% ipython --no-banner

In [1]: import numpy as np

In [2]: from numpy import linalg as LA

In [3]: np.set_printoptions(precision=3, suppress=True, linewidth=160, sign=" ")

In [4]: rd = lambda a: np.round(a, 3) + 0

In [5]: A2 = np.array([[6]])

In [6]: basis = np.array([[-1, 2], [-3, 0]])

In [7]: F = np.block([[A2, np.array([[-4, 0]])], [np.zeros((2, 1)), basis]])

In [8]: F
Out[8]: 
array([[ 6., -4.,  0.],
       [ 0., -1.,  2.],
       [ 0., -3.,  0.]])

In [9]: np.diff(F, axis=0)
Out[9]: 
array([[-6.,  3.,  2.],
       [ 0., -2., -2.]])

In [10]: F - F[0]
Out[10]: 
array([[ 0.,  0.,  0.],
       [-6.,  3.,  2.],
       [-6.,  1.,  0.]])

In [11]: np.unravel_index(np.abs(F).argmax(), F.shape)
Out[11]: (np.int64(0), np.int64(0))

In [12]: F.sum(axis=1)
Out[12]: array([ 2.,  1., -3.])

In [13]: LA.matrix_rank(F)
Out[13]: np.int64(3)

In [14]: rng = np.random.default_rng(21)

In [15]: A2 = F + rng.integers(-2, 3, (3, 1)) @ rng.integers(-2, 3, (1, 3))

In [16]: A2
Out[16]: 
array([[ 5., -4., -1.],
       [ 1., -1.,  3.],
       [-1., -3., -1.]])

In [17]: np.abs(A2 - F).sum(axis=1)
Out[17]: array([ 2.,  2.,  2.])

In [18]: LA.matrix_rank(A2 - F, tol=1e-8)
Out[18]: np.int64(1)

In [19]: A2 - F
Out[19]: 
array([[-1.,  0., -1.],
       [ 1.,  0.,  1.],
       [-1.,  0., -1.]])

In [20]: x = np.array([0, 2, 2])

In [21]: target = A2 @ x

In [22]: b, lr = np.zeros(3), 1 / LA.norm(A2, 2) ** 2

In [23]: for i in range(5):
    ...:     b -= lr * A2.T @ (A2 @ b - target)
    ...:     if i % 1 == 0: print(i, round(LA.norm(A2 @ b - target), 3))
    ...: 
0 5.906
1 4.336
2 3.184
3 2.339
4 1.72

In [24]: rd(b)
Out[24]: array([-0.268,  1.781,  1.637])
